$ python -q
>>> import numpy as np
>>> np.set_printoptions(precision=2, suppress=True, linewidth=140)
>>> F = np.loadtxt("test11.csv", delimiter=",")
>>> F
array([[0., 0., 0.],
       [0., 0., 0.],
       [0., 0., 0.],
       [2., 0., 0.]])
>>> np.round(np.trace(np.linalg.pinv(F) @ F), 2)
np.float64(1.0)
>>> F @ np.linalg.pinv(F) @ F
array([[0., 0., 0.],
       [0., 0., 0.],
       [0., 0., 0.],
       [2., 0., 0.]])
>>> np.allclose(F[:-1].T @ np.linalg.lstsq(F[:-1].T, F[-1])[0], F[-1])
False
>>> np.abs(np.diag(np.linalg.qr(F)[1])) > 1e-9
array([ True, False, False])
>>> np.linalg.lstsq(F[:-1].T, F[-1])[2]
np.int32(0)
>>> np.linalg.cond(F) > 100
np.True_
>>> np.round(np.linalg.norm(F, 2) / np.linalg.norm(F), 2)
np.float64(1.0)
>>> [round(float(x), 2) for x in np.linalg.svd(F, compute_uv=False)[:3]]
[2.0, 0.0, 0.0]
>>> F @ F.T
array([[0., 0., 0., 0.],
       [0., 0., 0., 0.],
       [0., 0., 0., 0.],
       [0., 0., 0., 4.]])
>>> F[:, 0] @ F[:, 2]
np.float64(0.0)
>>> np.linalg.pinv(F)
array([[0. , 0. , 0. , 0.5],
       [0. , 0. , 0. , 0. ],
       [0. , 0. , 0. , 0. ]])
>>> F.T @ F
array([[4., 0., 0.],
       [0., 0., 0.],
       [0., 0., 0.]])
>>> T = np.stack([F, -2 * F, F[::-1]])
>>> np.linalg.norm(T, axis=(1, 2))
array([2., 4., 2.])
>>> T.sum(axis=0)
array([[ 2.,  0.,  0.],
       [ 0.,  0.,  0.],
       [ 0.,  0.,  0.],
       [-2.,  0.,  0.]])
>>> np.linalg.matrix_rank(T)
array([1, 1, 1])
>>> np.einsum("bij,cij->bc", T, T)
array([[ 4., -8.,  0.],
       [-8., 16.,  0.],
       [ 0.,  0.,  4.]])
>>> Uu, sigma, Vt = np.linalg.svd(F)
>>> sigma
array([2., 0., 0.])
>>> other = Uu[:, :1] @ np.diag(sigma[:1]) @ Vt[:1]
>>> np.linalg.matrix_rank(F, rtol=0.05)
np.int64(1)
>>> round(float(np.linalg.norm(F - other, 2)), 2), sigma[1]
(0.0, np.float64(0.0))
>>> np.abs(F - other).max()
np.float64(0.0)
>>> other
array([[0., 0., 0.],
       [0., 0., 0.],
       [0., 0., 0.],
       [2., 0., 0.]])
>>> np.linalg.matrix_rank(other)
np.int64(1)
>>> mat = np.load("dump.npy")
>>> mat
array([[ 0, -7,  5, -8, -1, -6, -8,  8],
       [ 0,  0, -5,  0,  0, -3, -1, -9],
       [ 0,  0,  0, -8, -3,  0, -3, -8],
       [ 0,  0,  0,  0, -1, -3, -9, -6],
       [ 0,  0,  0,  0,  0,  6, -7,  9],
       [ 0,  0,  0,  0,  0,  0, -7, -2],
       [ 0,  0,  0,  0,  0,  0,  0, -6],
       [ 0,  0,  0,  0,  0,  0,  0,  0]])
>>> Uu, sigma, Vt = np.linalg.svd(mat)
>>> np.argmax(sigma[:-1] / (sigma[1:] + 1e-6)) + 1
np.int64(7)
>>> other = Uu[:, :7] @ np.diag(sigma[:7]) @ Vt[:7]
>>> other.round(2) + 0
array([[ 0., -7.,  5., -8., -1., -6., -8.,  8.],
       [ 0.,  0., -5.,  0.,  0., -3., -1., -9.],
       [ 0.,  0.,  0., -8., -3.,  0., -3., -8.],
       [ 0.,  0.,  0.,  0., -1., -3., -9., -6.],
       [ 0.,  0.,  0.,  0.,  0.,  6., -7.,  9.],
       [ 0.,  0.,  0.,  0.,  0.,  0., -7., -2.],
       [ 0.,  0.,  0.,  0.,  0.,  0.,  0., -6.],
       [ 0.,  0.,  0.,  0.,  0.,  0.,  0.,  0.]])
>>> np.linalg.matrix_rank(mat, rtol=0.05)
np.int64(6)
>>> Uu, sigma, Vt = np.linalg.svd(F)
>>> vecs = Vt[:(sigma > 1e-8).sum()]
>>> rng = np.random.default_rng(38365)
>>> vec = F[3] + -1 * F[2] + rng.integers(2) * np.eye(3)[1]
>>> vec
array([2., 1., 0.])
>>> round(np.linalg.norm(vec - vecs.T @ vecs @ vec), 2)
np.float64(1.0)
>>> vecs.T @ vecs
array([[1., 0., 0.],
       [0., 0., 0.],
       [0., 0., 0.]])
>>> E = np.loadtxt("case8.csv", delimiter=",")
>>> E
array([[ 1.78,  2.45,  7.33],
       [ 1.26,  3.47,  5.79],
       [-0.25,  6.5 ,  1.26],
       [ 1.04,  3.92,  5.12],
       [ 2.19,  1.62,  8.57],
       [ 1.72,  2.55,  7.17],
       [ 2.05,  1.9 ,  8.15],
       [-0.96,  7.93, -0.89],
       [-1.28,  8.56, -1.84],
       [ 0.97,  4.06,  4.91],
       [-0.61,  7.22,  0.18],
       [ 0.4 ,  5.21,  3.19],
       [-0.2 ,  6.41,  1.39],
       [ 1.01,  3.97,  5.04],
       [ 1.24,  3.53,  5.71],
       [ 0.04,  5.93,  2.11],
       [ 0.01,  5.98,  2.02],
       [ 2.04,  1.92,  8.11],
       [ 1.7 ,  2.6 ,  7.11],
       [-0.55,  7.1 ,  0.35],
       [ 0.65,  4.7 ,  3.95],
       [ 2.34,  1.32,  9.02],
       [ 1.42,  3.17,  6.25],
       [ 1.44,  3.12,  6.32],
       [ 0.43,  5.14,  3.29],
       [ 2.38,  1.24,  9.15]])
>>> Uu, sigma, Vt = np.linalg.svd(E)
>>> sigma.round(2) + 0
array([32.85, 19.02,  0.  ])
>>> np.argmax(sigma[:-1] / (sigma[1:] + 1e-6)) + 1
np.int64(2)
>>> other = Uu[:, :2] @ np.diag(sigma[:2]) @ Vt[:2]
>>> np.linalg.matrix_rank(other)
np.int64(2)
>>> np.linalg.matrix_rank(E, rtol=0.05)
np.int64(2)
>>> round(float(np.linalg.norm(E - other) / np.linalg.norm(E)), 2)
0.0
>>> Uu, sigma, Vt = np.linalg.svd(E)
>>> vecs = Vt[:(sigma > 1e-8).sum()]
>>> vec = E[2] + 2 * E[5] + rng.integers(2) * np.eye(3)[0]
>>> vec
array([ 4.2 , 11.6 , 15.61])
>>> np.allclose(vecs.T @ vecs @ vec, vec)
False
>>> np.round(np.linalg.norm(vec - vecs.T @ vecs @ vec), 2)
np.float64(0.96)
>>> gram = np.cov(E, rowvar=False)
>>> np.median(E, axis=0)
array([1.03, 3.95, 5.08])
>>> gram.shape
(3, 3)
>>> np.corrcoef(E.T)
array([[ 1., -1.,  1.],
       [-1.,  1., -1.],
       [ 1., -1.,  1.]])
>>> np.argwhere(np.triu(np.abs(np.corrcoef(E.T)) > 0.8, 1))
array([[0, 1],
       [0, 2],
       [1, 2]])
>>> E.std(axis=0)
array([1.05, 2.1 , 3.15])
>>> np.polyfit(E[:, 1], E[:, 0], 1)
array([-0.5,  3. ])
>>> np.linalg.matrix_rank(E)
np.int64(2)
>>> E.mean(axis=0)
array([0.86, 4.29, 4.57])
>>> round(np.abs(E).max(), 2)
np.float64(9.15)
>>> data = np.load("w.npy")
>>> data
array([[-6.98,  5.  ,  2.  ,  3.  , -1.  ,  3.  ,  7.  ,  9.  ],
       [-8.  , -6.98,  4.  , -3.  , -5.  , -5.  , -4.  , -9.  ],
       [-2.  ,  4.  ,  2.02,  7.  , -6.  ,  3.  ,  3.  , -3.  ],
       [ 7.  , -4.  ,  7.  , -2.98,  1.  , -6.  , -4.  , -9.  ],
       [-2.  ,  7.  , -3.  ,  8.  ,  2.02, -9.  ,  5.  , -7.  ],
       [-4.  ,  7.  , -3.  , -9.  , -4.  ,  6.02,  7.  ,  2.  ],
       [-3.  ,  0.  ,  8.  , -7.  , -3.  ,  5.  , -3.98,  5.  ],
       [-7.  ,  5.  ,  2.  ,  3.  , -1.  ,  3.  ,  7.  ,  9.02]])
>>> np.abs(data).max()
np.float64(9.02)
>>> np.linalg.matrix_rank(data)
np.int64(8)
>>> data.sum(axis=0)
array([-25.98,  17.02,  19.02,  -0.98, -16.98,   0.02,  17.02,  -2.98])
>>> np.zeros(8, 8)
Traceback (most recent call last):
  File "<python-input-73>", line 1, in <module>
    np.zeros(8, 8)
    ~~~~~~~~^^^^^^
TypeError: Cannot interpret '8' as a data type
>>> np.unravel_index(np.abs(data).argmax(), data.shape)
(np.int64(7), np.int64(7))
>>> np.linalg.rank(data)
Traceback (most recent call last):
  File "<python-input-75>", line 1, in <module>
    np.linalg.rank(data)
    ^^^^^^^^^^^^^^
AttributeError: module 'numpy.linalg' has no attribute 'rank'
>>> data - data[0]
array([[  0.  ,   0.  ,   0.  ,   0.  ,   0.  ,   0.  ,   0.  ,   0.  ],
       [ -1.02, -11.98,   2.  ,  -6.  ,  -4.  ,  -8.  , -11.  , -18.  ],
       [  4.98,  -1.  ,   0.02,   4.  ,  -5.  ,   0.  ,  -4.  , -12.  ],
       [ 13.98,  -9.  ,   5.  ,  -5.98,   2.  ,  -9.  , -11.  , -18.  ],
       [  4.98,   2.  ,  -5.  ,   5.  ,   3.02, -12.  ,  -2.  , -16.  ],
       [  2.98,   2.  ,  -5.  , -12.  ,  -3.  ,   3.02,   0.  ,  -7.  ],
       [  3.98,  -5.  ,   6.  , -10.  ,  -2.  ,   2.  , -10.98,  -4.  ],
       [ -0.02,   0.  ,   0.  ,   0.  ,   0.  ,   0.  ,   0.  ,   0.02]])
>>> data[:, 8]
Traceback (most recent call last):
  File "<python-input-77>", line 1, in <module>
    data[:, 8]
    ~~~~^^^^^^
IndexError: index 8 is out of bounds for axis 1 with size 8
>>> Xs = E - E.mean(axis=0)
>>> vecs = np.linalg.svd(Xs)[2][:2]
>>> other = Xs - Xs @ vecs.T @ vecs
>>> np.round(np.linalg.norm(other) / np.linalg.norm(Xs), 2)
np.float64(0.0)
>>> np.round(np.cov(Xs @ vecs.T, rowvar=False), 2) + 0
array([[16.05,  0.  ],
       [ 0.  ,  0.  ]])
>>> np.round(other.std(axis=0), 2) + 0
array([0., 0., 0.])
>>> np.round((Xs @ vecs.T).std(axis=0), 2) + 0
array([3.93, 0.  ])
>>> np.linalg.norm(other, axis=1).round(6).argmax()
np.int64(0)
>>> W0 = np.load("sample9.npy")
>>> W0
array([[0.5 , 0.  , 0.5 , 0.  , 0.  , 0.  ],
       [0.  , 0.5 , 0.  , 0.25, 0.  , 0.25],
       [0.  , 0.  , 0.5 , 0.  , 0.5 , 0.  ],
       [0.  , 0.  , 0.  , 1.  , 0.  , 0.  ],
       [0.  , 0.25, 0.25, 0.  , 0.25, 0.25],
       [0.33, 0.  , 0.  , 0.  , 0.33, 0.33]])
>>> # row-stochastic, so 1 is an eigenvalue
>>> np.linalg.matrix_rank(W0)
np.int64(6)
>>> np.diff(W0, axis=0)
array([[-0.5 ,  0.5 , -0.5 ,  0.25,  0.  ,  0.25],
       [ 0.  , -0.5 ,  0.5 , -0.25,  0.5 , -0.25],
       [ 0.  ,  0.  , -0.5 ,  1.  , -0.5 ,  0.  ],
       [ 0.  ,  0.25,  0.25, -1.  ,  0.25,  0.25],
       [ 0.33, -0.25, -0.25,  0.  ,  0.08,  0.08]])
>>> W0 - W0[0]
array([[ 0.  ,  0.  ,  0.  ,  0.  ,  0.  ,  0.  ],
       [-0.5 ,  0.5 , -0.5 ,  0.25,  0.  ,  0.25],
       [-0.5 ,  0.  ,  0.  ,  0.  ,  0.5 ,  0.  ],
       [-0.5 ,  0.  , -0.5 ,  1.  ,  0.  ,  0.  ],
       [-0.5 ,  0.25, -0.25,  0.  ,  0.25,  0.25],
       [-0.17,  0.  , -0.5 ,  0.  ,  0.33,  0.33]])
>>> np.round(np.linalg.norm(W0), 2)
np.float64(1.72)
>>> W0[:, 6]
Traceback (most recent call last):
  File "<python-input-93>", line 1, in <module>
    W0[:, 6]
    ~~^^^^^^
IndexError: index 6 is out of bounds for axis 1 with size 6
>>> W0.shape
(6, 6)
>>> np.unravel_index(np.abs(W0).argmax(), W0.shape)
(np.int64(3), np.int64(3))
>>> W0.mean(axis=0)
array([0.14, 0.12, 0.21, 0.21, 0.18, 0.14])
>>> other = W0 / np.linalg.norm(W0, axis=1, keepdims=True)
>>> gram = other @ other.T
>>> (gram - 2 * np.eye(6)).round(6).argmax(axis=1)
array([2, 4, 4, 1, 2, 4])
>>> np.linalg.norm(other, axis=1)
array([1., 1., 1., 1., 1., 1.])
>>> gram[2]
array([0.5 , 0.  , 1.  , 0.  , 0.71, 0.41])
